In [1]: import numpy as np

In [2]: from numpy import linalg as LA

In [3]: np.set_printoptions(precision=1, suppress=True, linewidth=200, sign=" ")

In [4]: def tidy(a):
   ...:     return np.round(a, 1) + 0
   ...: 

In [5]: arr = np.load("w.npy")

In [6]: print(arr)
[[ 0  1  0]
 [ 1  0  0]
 [ 0  0  0]]

In [7]: print(tidy(LA.eigvals(arr)))
[ 1. -1.  0.]

In [8]: print(np.einsum("ij,ji->", arr, arr))
2

In [9]: print(tidy(LA.det(arr.T)))
0.0

In [10]: print(tidy(LA.eigvals(arr).sum().real))
0.0

In [11]: B = np.array([[7, -4, -9, 9], [-8, 8, 6, 6], [8, -5, 9, 9], [-4, 9, 7, 6]])

In [12]: data = B - B.T

In [13]: print(data)
[[  0   4 -17  13]
 [ -4   0  11  -3]
 [ 17 -11   0   2]
 [-13   3  -2   0]]

In [14]: theta = np.radians(15)

In [15]: Rm = np.eye(4)

In [16]: Rm[0, 0] = Rm[3, 3] = np.cos(theta)

In [17]: Rm[0, 3], Rm[3, 0] = -np.sin(theta), np.sin(theta)

In [18]: print(tidy(Rm))
[[ 1.   0.   0.  -0.3]
 [ 0.   1.   0.   0. ]
 [ 0.   0.   1.   0. ]
 [ 0.3  0.   0.   1. ]]

In [19]: B = data @ Rm.T

In [20]: print(tidy(B))
[[ -3.4   4.  -17.   12.6]
 [ -3.1   0.   11.   -3.9]
 [ 15.9 -11.    0.    6.3]
 [-12.6   3.   -2.   -3.4]]

In [21]: print(tidy(LA.svd(data, compute_uv=False)), tidy(LA.svd(B, compute_uv=False)))
[ 24.3  24.3   4.1   4.1] [ 24.3  24.3   4.1   4.1]

In [22]: print(tidy(LA.det(Rm)), tidy(np.trace(Rm)))
1.0 3.9

In [23]: print(np.allclose(data @ data.T, B @ B.T))
True

In [24]: print(tidy(np.abs(B - data).max(axis=0)))
[ 3.4  0.   0.   4.3]

In [25]: x0 = np.array([-3, 0, -3, -1])

In [26]: a = np.maximum(B @ x0, 0)

In [27]: print(np.tanh(B @ x0))
[ 1. -1. -1.  1.]

In [28]: print(np.flatnonzero(a > 1e-9))
[ 0  3]

In [29]: print(tidy(a))
[ 48.5   0.    0.   47. ]

In [30]: print(np.allclose(data, data.T))
False

In [31]: data.inv()
---------------------------------------------------------------------------
AttributeError                            Traceback (most recent call last)
Cell In[31], line 1
----> 1 data.inv()

AttributeError: 'numpy.ndarray' object has no attribute 'inv'

In [32]: assert data == data.T
---------------------------------------------------------------------------
ValueError                                Traceback (most recent call last)
Cell In[32], line 1
----> 1 assert data == data.T

ValueError: The truth value of an array with more than one element is ambiguous. Use a.any() or a.all()

In [33]: print(tidy(np.abs(LA.eigvals(data)).max()))
24.3

In [34]: print(data @ data)
[[-474  226   18  -46]
 [ 226 -146   74  -30]
 [  18   74 -414  254]
 [ -46  -30  254 -182]]

In [35]: print(tidy(np.sort(np.abs(LA.eigvals(data)))))
[  4.1   4.1  24.3  24.3]

In [36]: print(np.trace(data))
0

In [37]: print(tidy(LA.det(data)))
10000.0

In [38]: M = np.load("dump.npy")

In [39]: print(M)
[[ 0.7  0.   0.3]
 [ 0.   1.   0. ]
 [ 0.   0.3  0.7]]

In [40]: r0, g = M[2], M[1]

In [41]: print(tidy(r0 @ r0))
0.6

In [42]: print(r0 @ g)
0.3

In [43]: p = (r0 @ g) / (r0 @ r0) * r0

In [44]: print(np.outer(r0, g))
[[ 0.   0.   0. ]
 [ 0.   0.3  0. ]
 [ 0.   0.7  0. ]]

In [45]: print(tidy(LA.norm(r0 + g) ** 2 + LA.norm(r0 - g) ** 2))
3.2

In [46]: print(LA.matrix_rank(np.outer(r0, g)))
1

In [47]: print((g - p) @ r0)
0.0

In [48]: print(tidy(p))
[ 0.   0.2  0.4]

In [49]: print(tidy(g - p))
[ 0.   0.8 -0.4]

In [50]: W0 = np.load("out17.npy")

In [51]: print(tidy(W0))
[[ 1.  -0.1 -0.1  0.1]
 [-0.1  0.3 -0.7  0.7]
 [-0.1 -0.7  0.3  0.7]
 [ 0.1  0.7  0.7  0.3]]

In [52]: evals, evecs = LA.eigh(W0)

In [53]: x0 = np.array([1, 1, 6, 2])

In [54]: print(tidy(x0 @ W0 @ x0 / (x0 @ x0)), evals[0], tidy(evals[-1]))
0.6 -1.0 1.0

In [55]: print(tidy(evecs * np.abs(evals) @ evecs.T))
[[ 1.  0.  0.  0.]
 [ 0.  1.  0.  0.]
 [ 0.  0.  1.  0.]
 [ 0.  0.  0.  1.]]

In [56]: print(tidy(np.abs(W0).sum(axis=1).max()), tidy(np.abs(evals).max()))
1.8 1.0

In [57]: print(tidy(x0 @ W0 @ x0))
24.2

In [58]: proj = np.triu(np.array([[3, -4, 1, -2], [-4, -1, 1, 1], [-3, -4, 3, -1], [2, 2, -1, 3]]), 1) + np.eye(4)

In [59]: B = proj @ W0 @ LA.inv(proj)

In [60]: print(np.trace(B), np.trace(W0))
2.0 2.0

In [61]: print(tidy(np.poly(B)))
[ 1. -2.  0.  2. -1.]

In [62]: evals, evecs = LA.eig(W0)

In [63]: print(tidy(np.sort(LA.eigvals(W0 @ W0))))
[ 1.  1.  1.  1.]

In [64]: print(tidy(evals))
[ 1. -1.  1.  1.]

In [65]: print(tidy(np.sort(LA.eigvals(W0.T))))
[-1.  1.  1.  1.]

In [66]: O = W0.astype(float).copy()

In [67]: for j in range(4):
    ...:     O[:, j] -= O[:, :j] @ (O[:, :j].T @ O[:, j])
    ...:     O[:, j] /= LA.norm(O[:, j])
    ...: 

In [68]: print(tidy(O.T @ W0))
[[ 1.  0.  0.  0.]
 [ 0.  1.  0.  0.]
 [ 0.  0.  1.  0.]
 [ 0.  0.  0.  1.]]

In [69]: mat = np.minimum.outer(np.arange(1, 5), np.arange(1, 5)) * 5

In [70]: print(mat)
[[  5   5   5   5]
 [  5  10  10  10]
 [  5  10  15  15]
 [  5  10  15  20]]

In [71]: evals, evecs = LA.eigh(mat)

In [72]: x0 = np.array([3, 0, 5, 5])

In [73]: print(tidy(x0 @ mat @ x0 / (x0 @ x0)), tidy(evals[0]), tidy(evals[-1]))
33.4 1.4 41.5

In [74]: print(np.abs(mat).sum(axis=1).max(), tidy(np.abs(evals).max()))
50 41.5

In [75]: x0 = np.array([3, 0, 3, 1])

In [76]: a = np.maximum(mat @ x0, 0)

In [77]: print(np.flatnonzero(a > 1e-9))
[ 0  1  2  3]

In [78]: proj = np.triu(np.array([[-8, 9, 1, 1], [7, -5, 6, 7], [6, -3, 1, 2], [2, 8, 7, 9]]), 1) + np.eye(4)

In [79]: B = proj @ mat @ LA.inv(proj)

In [80]: print(tidy(LA.det(B)))
625.0

In [81]: print(B)
[[   60.  -425.  2615. -2185.]
 [   70.  -490.  3075. -2550.]
 [   15.  -105.   660.  -545.]
 [    5.   -35.   220.  -180.]]

In [82]: print(LA.matrix_rank(B))
4

In [83]: print(np.trace(B), np.trace(mat))
50.0 50

In [84]: W1 = np.array([[0, 2, 2, 2, 0, 2],
    ...:     [0, 0, 1, 0, 1, 2],
    ...:     [0, 2, 1, 2, 2, 1],
    ...:     [2, 1, 2, 1, 2, 2]])

In [85]: coef = np.array([3, -4, 9, 3, 9, 8])

In [86]: act = np.maximum(B @ W1 + coef, 0)

In [87]: print(act)
[[    0.  3161.     0.  3168.   444.     0.]
 [    0.  3736.     0.  3743.   569.     0.]
 [    0.   801.     0.   808.   134.     0.]
 [    0.   266.     0.   273.    54.     0.]]

In [88]: print((act > 0).astype(int))
[[ 0  1  0  1  1  0]
 [ 0  1  0  1  1  0]
 [ 0  1  0  1  1  0]
 [ 0  1  0  1  1  0]]

In [89]: print(LA.matrix_rank(act))
3

In [90]: print((act > 0).mean(axis=0))
[ 0.  1.  0.  1.  1.  0.]

In [91]: basis = np.array([[1, 3], [2, 0], [0, 0], [3, 3], [2, 3], [2, 2]])

In [92]: print(act @ basis)
[[ 16714.  10836.]
 [ 19839.  12936.]
 [  4294.   2826.]
 [  1459.    981.]]

In [93]: print((act @ basis).round(6).argmax(axis=1))
[ 0  0  0  0]

In [94]: print(W1 @ basis)
[[ 14  10]
 [  6   7]
 [ 16  14]
 [ 15  19]]
